% python3 -q
>>> import numpy as np
>>> from numpy import linalg as LA
>>> np.set_printoptions(precision=1, suppress=True, linewidth=160)
>>> M = np.loadtxt("test10.csv", delimiter=",")
>>> M
array([[-0.9, -5.1,  2.9, -6.3],
       [ 0. ,  0. ,  0.2,  0. ],
       [ 0.4, -4.3,  2.9, -5.7],
       [ 0.1, -4.9,  2.9, -6.6],
       [-0.5, -5.3,  2.9, -7.3],
       [-0.5, -2.6,  1.7, -3.2],
       [ 0.2, -1.4,  0.7, -1.4],
       [-0.1, -3.9,  2.3, -5.2],
       [ 0.1, -5.9,  2.9, -7. ],
       [ 0.3, -4.6,  2.6, -5.5],
       [ 0.1,  0.1,  0.1,  0. ],
       [ 0. , -3.6,  2.7, -4.6],
       [-0.3, -0.4, -0.1,  0.2],
       [-0.1, -2.2,  1.9, -3.3],
       [ 0.1, -4.7,  3.2, -6. ],
       [-0.5, -3.8,  2.5, -4.7],
       [-0.4, -5.6,  4.1, -7.3],
       [ 0.5, -4.2,  3.3, -5.5],
       [-0.2, -4.5,  2.9, -6.3],
       [ 0.2, -3. ,  1.6, -3.2]])
>>> z = M[:, 2] > np.median(M[:, 2])
>>> r0 = M[z].mean(axis=0) - M[~z].mean(axis=0)
>>> z.astype(int)
array([1, 0, 1, 1, 1, 0, 0, 0, 1, 0, 0, 1, 0, 0, 1, 0, 1, 1, 1, 0])
>>> ((M - M.mean(axis=0)) @ r0 > 0).astype(int)
array([1, 0, 1, 1, 1, 0, 0, 1, 1, 1, 0, 1, 0, 0, 1, 1, 1, 1, 1, 0])
>>> np.argsort(-np.abs(r0).round(6), kind="stable")
array([3, 1, 2, 0])
>>> np.round((((M - M.mean(axis=0)) @ r0 > 0) == z).mean(), 1)
np.float64(0.8)
>>> x = np.array([-3, -3, 0, 1])
>>> rhs = M @ x
>>> np.round(LA.solve(M.T @ M, M.T @ rhs), 1) + 0
array([-3., -3.,  0.,  1.])
>>> np.round(LA.lstsq(M, rhs)[0], 1) + 0
array([-3., -3.,  0.,  1.])
>>> rhs
array([11.7,  0. ,  6. ,  7.8, 10.1,  6.1,  2.2,  6.8, 10.4,  7.4, -0.6,  6.2,  2.3,  3.6,  7.8,  8.2, 10.7,  5.6,  7.8,  5.2])
>>> rng = np.random.default_rng(0)
>>> rhs = rhs + 0.3 * rng.normal(size=20)
>>> rhs.round(1) + 0
array([11.7,  0. ,  6.2,  7.8,  9.9,  6.2,  2.6,  7.1, 10.2,  7. , -0.8,  6.2,  1.6,  3.5,  7.4,  8. , 10.5,  5.5,  7.9,  5.5])
>>> b, *_ = LA.lstsq(M, rhs)
>>> b.round()
array([-3., -3., -0.,  1.])
>>> round(float(LA.norm(rhs - M @ b)), 1)
1.1
>>> np.round(M.T @ (rhs - M @ b), 1) + 0
array([0., 0., 0., 0.])
>>> cen = M - M.mean(axis=0)
>>> vecs = LA.svd(cen)[2][:1]
>>> Y = cen - cen @ vecs.T @ vecs
>>> round(LA.norm(Y) / LA.norm(cen), 1)
np.float64(0.2)
>>> np.round(np.diag(vecs.T @ vecs), 1) + 0
array([0. , 0.3, 0.1, 0.6])
>>> LA.norm(Y, axis=1).round(6).argmax()
np.int64(17)
>>> left, sigma, Vh = LA.svd(M)
>>> sigma
array([30.7,  1.6,  1.3,  1. ])
>>> Y = left[:, :1] @ np.diag(sigma[:1]) @ Vh[:1]
>>> np.round(LA.norm(M - Y, 2), 1), np.round(sigma[1], 1)
(np.float64(1.6), np.float64(1.6))
>>> LA.matrix_rank(Y)
np.int64(1)
>>> feats = np.loadtxt("w.csv", delimiter=",")
>>> feats
array([[1. , 0. , 0. , 0. , 0. ],
       [0.5, 0.5, 0. , 0. , 0. ],
       [0. , 0. , 0.5, 0.5, 0. ],
       [0. , 0.2, 0.2, 0.5, 0. ],
       [0. , 0. , 0.5, 0. , 0.5]])
>>> evals, vecs = LA.eig(feats)
>>> evals
array([0.5, 0.9, 0.1, 0.5, 1. ])
>>> round(float(LA.det(feats[::-1])), 1)
0.0
>>> round(float(np.einsum("ij,ji->", feats, feats)), 1)
2.2
>>> round(float(LA.det(2 * feats)), 1), round(LA.det(feats), 1)
(1.0, np.float64(0.0))
>>> round(float(LA.eigvals(feats).sum().real), 1)
3.0
>>> LA.eigvals(feats)
array([0.5, 0.9, 0.1, 0.5, 1. ])
>>> np.allclose(feats, feats.T)
False
>>> np.trace(feats)
np.float64(3.0)
>>> np.round(np.abs(LA.eigvals(feats)).max(), 1)
np.float64(1.0)
>>> round(LA.det(feats), 1)
np.float64(0.0)
>>> x = np.array([0, 0, 1, 3, -2])
>>> rhs = feats @ x
>>> b, lr = np.zeros(5), 1 / LA.norm(feats, 2) ** 2
>>> for i in range(30):
...     b -= lr * feats.T @ (feats @ b - rhs)
...     if i % 5 == 0: print(i, round(LA.norm(feats @ b - rhs), 1))
... 
0 1.4
5 0.3
10 0.1
15 0.1
20 0.0
25 0.0
>>> np.round(LA.cond(feats), 1)
np.float64(11.4)
>>> b.round(1) + 0
array([ 0. ,  0. ,  0.8,  3.2, -1.8])
>>> proj = np.triu(np.array([[3, 1, 2, 1, 3],
...     [4, 5, 4, 5, 3],
...     [5, 1, 0, 4, 2],
...     [3, 5, 2, 1, 5],
...     [1, 2, 1, 3, 2]]), 1) + np.eye(5)
>>> Y = proj @ feats @ LA.inv(proj)
>>> np.round(LA.det(Y), 1)
np.float64(0.0)
>>> np.trace(Y), np.trace(feats)
(np.float64(3.0), np.float64(3.0))
>>> proj @ feats - feats @ proj
array([[ 0.5, -0.2,  0.8,  0.5, -1.5],
       [ 0. ,  0.8,  1.8,  1.5, -1.5],
       [ 0. ,  1. ,  2. ,  0. , -2.5],
       [ 0. ,  0. ,  1.5, -2.2, -1.2],
       [ 0. ,  0. ,  0. , -2. , -1. ]])
>>> np.round(np.poly(Y), 1) + 0
array([ 1. , -3. ,  3.4, -1.8,  0.4,  0. ])
>>> X = np.loadtxt("m.csv", delimiter=",")
>>> X
array([[ 1. ,  0. ,  0.9,  0.6, -0.8, -1.4],
       [-1.1,  0. , -1.5, -0.6, -0.8,  0.2],
       [ 0. ,  1. , -1.4, -0.9, -0.9, -1.3],
       [ 0.7,  0.3,  1.1,  0.5, -1.2, -1.3],
       [-0.6, -1.7,  0.6,  1.6, -0.3, -0.7],
       [ 0.9,  1.2,  0.8,  0.3, -0.9,  1.1]])
>>> O, r_ = LA.qr(X)
>>> np.abs(np.diag(r_))
array([2. , 2. , 1. , 0.8, 1.2, 1. ])
>>> O.shape, r_.shape
((6, 6), (6, 6))
>>> np.round(O.T @ O, 1) + 0
array([[1., 0., 0., 0., 0., 0.],
       [0., 1., 0., 0., 0., 0.],
       [0., 0., 1., 0., 0., 0.],
       [0., 0., 0., 1., 0., 0.],
       [0., 0., 0., 0., 1., 0.],
       [0., 0., 0., 0., 0., 1.]])
>>> O.round(1) + 0
array([[-0.5,  0.3, -0.5, -0.2,  0.3, -0.5],
       [ 0.6, -0.3,  0.1, -0.3,  0.5, -0.5],
       [ 0. , -0.5, -0.6, -0.4,  0. ,  0.5],
       [-0.4,  0.1,  0.3,  0. ,  0.7,  0.4],
       [ 0.3,  0.7,  0.1, -0.6, -0.1,  0.2],
       [-0.5, -0.3,  0.5, -0.5, -0.3, -0.2]])
>>> np.round(O @ r_, 1) + 0
array([[ 1. ,  0. ,  0.9,  0.6, -0.8, -1.4],
       [-1.1,  0. , -1.5, -0.6, -0.8,  0.2],
       [ 0. ,  1. , -1.4, -0.9, -0.9, -1.3],
       [ 0.7,  0.3,  1.1,  0.5, -1.2, -1.3],
       [-0.6, -1.7,  0.6,  1.6, -0.3, -0.7],
       [ 0.9,  1.2,  0.8,  0.3, -0.9,  1.1]])
>>> round(np.trace(O @ O.T), 1)
np.float64(6.0)
>>> Y = X / np.sqrt((X ** 2).mean(axis=1, keepdims=True))
>>> LA.matrix_rank(X - X.mean(axis=1, keepdims=True))
np.int64(5)
>>> LA.norm(Y, axis=1)
array([2.4, 2.4, 2.4, 2.4, 2.4, 2.4])
>>> np.round(X - X.mean(axis=1, keepdims=True), 1) + 0
array([[ 1. , -0.1,  0.8,  0.5, -0.8, -1.4],
       [-0.5,  0.6, -0.9,  0. , -0.2,  0.8],
       [ 0.6,  1.6, -0.8, -0.3, -0.3, -0.7],
       [ 0.7,  0.3,  1.1,  0.5, -1.2, -1.3],
       [-0.4, -1.5,  0.8,  1.8, -0.1, -0.5],
       [ 0.3,  0.6,  0.2, -0.3, -1.5,  0.5]])
>>> z = rng.permutation(6)
>>> z
array([2, 1, 3, 5, 0, 4])
>>> Y = X[z][:, z]
>>> round(np.trace(Y), 1)
np.float64(0.9)
>>> O, vecs = LA.qr(X[:, :4])[0], LA.qr(X[:, 4:])[0]
>>> sigma = LA.svd(O.T @ vecs, compute_uv=False)
>>> (sigma > 0.9).sum()
np.int64(1)
>>> np.degrees(np.arccos(sigma.clip(0, 1)))
array([20.7, 44.6])
>>> round(LA.norm(O @ O.T - vecs @ vecs.T, 2), 1)
np.float64(1.0)
>>> r0, r1 = X[0], X[2]
>>> round(float(r0 @ r0), 1)
4.8
>>> pr = (r0 @ r1) / (r0 @ r0) * r0
>>> pr
array([ 0.2,  0. ,  0.1,  0.1, -0.1, -0.2])
>>> np.round(LA.norm(r0 + r1) ** 2 + LA.norm(r0 - r1) ** 2, 1)
np.float64(22.1)
>>> J = np.load("dump.npy")
>>> J
array([[ 0.8, -4.5,  1.9, -2.7],
       [-1.8,  1. , -1.9, -0.1],
       [-6.8,  3. ,  0.1,  1.6],
       [ 0.5, -4.4,  1.7, -2.3],
       [-1.4, -4.5,  2.2, -2.6],
       [-8.4,  1.6,  1.3,  3.2],
       [-1.3, -3.3,  2. , -3.1],
       [-1.6, -0.1, -2.1,  1.2],
       [-7.1,  2.3,  2.6,  0.5],
       [-7.6,  3.8, -0.9,  0.9],
       [-8.7,  2.3, -0.1,  2.4],
       [-1.4, -1.8, -2.1, -0.7],
       [ 0.4, -4. ,  1.6, -3.9],
       [-0.7, -2.6, -1.3, -1.9],
       [-7.1,  3.2,  0.5,  1.9],
       [-1.1, -3.4, -4.5, -2.5],
       [-0.3, -2.4,  2.4, -3. ],
       [-0.1, -3.2,  0.3, -4.5],
       [-0.3, -4.2,  2.9, -2.8],
       [-6. ,  1. ,  1.4,  1.4],
       [-1.9, -1.9, -2.3, -1.2],
       [-1.8, -3.5, -5.1,  0.2],
       [-6.5,  1.3,  0. ,  1.7],
       [-9.4,  1.6, -0.6,  1.9],
       [-2.6, -2.6, -2.1,  0.2]])
>>> O, vecs = LA.qr(J[:, :2])[0], LA.qr(J[:, 2:])[0]
>>> sigma = LA.svd(O.T @ vecs, compute_uv=False)
>>> (sigma > 0.9).sum()
np.int64(0)
>>> np.degrees(np.arccos(sigma.clip(0, 1)))
array([28.9, 89.9])
>>> sigma.round(1) + 0
array([0.9, 0. ])
>>> cen = J - J.mean(axis=0)
>>> left, sigma, Vh = LA.svd(cen, full_matrices=False)
>>> np.abs(Vh[0]).argmax()
np.int64(0)
>>> sigma
array([23.2, 10.9,  4.9,  4. ])
>>> np.round((sigma ** 2).sum() ** 2 / (sigma ** 4).sum(), 1)
np.float64(1.6)
>>> np.round(sigma ** 2 / (sigma ** 2).sum(), 1) + 0
array([0.8, 0.2, 0. , 0. ])
>>> np.round(np.abs(Vh[-1]), 1) + 0
array([0.5, 0. , 0.2, 0.8])
>>> LA.matrix_rank(cen)
np.int64(4)
>>> np.round(Vh[0] * np.sign(Vh[0, np.abs(Vh[0]).argmax()]), 1) + 0
array([ 0.7, -0.6,  0. , -0.4])
>>> W0 = np.load("run6.npy")
>>> W0.round(1) + 0
array([[ 0.1,  0.1,  0.3,  0. ],
       [ 0.1,  0.4,  0.2, -0.4],
       [ 0.3,  0.2,  0.8,  0.2],
       [ 0. , -0.4,  0.2,  0.7]])
>>> # projection: eigenvalues are 0 or 1
>>> evals, vecs = LA.eigh(W0)
>>> x = np.array([-2, 2, 0, 2])
>>> np.round(x @ W0 @ x / (x @ x), 1), round(evals[0], 1), round(evals[-1], 1)
(np.float64(0.0), np.float64(-0.0), np.float64(1.0))
>>> np.round(vecs * np.abs(evals) @ vecs.T, 1) + 0
array([[ 0.1,  0.1,  0.3,  0. ],
       [ 0.1,  0.4,  0.2, -0.4],
       [ 0.3,  0.2,  0.8,  0.2],
       [ 0. , -0.4,  0.2,  0.7]])
>>> mat = np.load("case9.npy")
>>> mat
array([[2, 0, 2, 0],
       [2, 0, 2, 0],
       [2, 0, 2, 0],
       [2, 0, 2, 0]])
>>> # looks like rank 1
>>> proj = np.triu(np.array([[1, 2, 0, 1], [2, 0, 0, 1], [1, 2, 3, 3], [3, 2, 0, 1]]), 1) + np.eye(4)
>>> Y = proj @ mat @ LA.inv(proj)
>>> round(float(LA.det(Y)), 1)
0.0
>>> proj @ mat - mat @ proj
array([[ 6., -4.,  6., -8.],
       [ 2., -4.,  2., -8.],
       [ 6., -4.,  6., -8.],
       [ 0., -4.,  0., -8.]])
>>> np.trace(Y), np.trace(mat)
(np.float64(4.0), np.int64(4))
>>> np.round(np.poly(Y), 1) + 0
array([ 1., -4.,  0.,  0.,  0.])
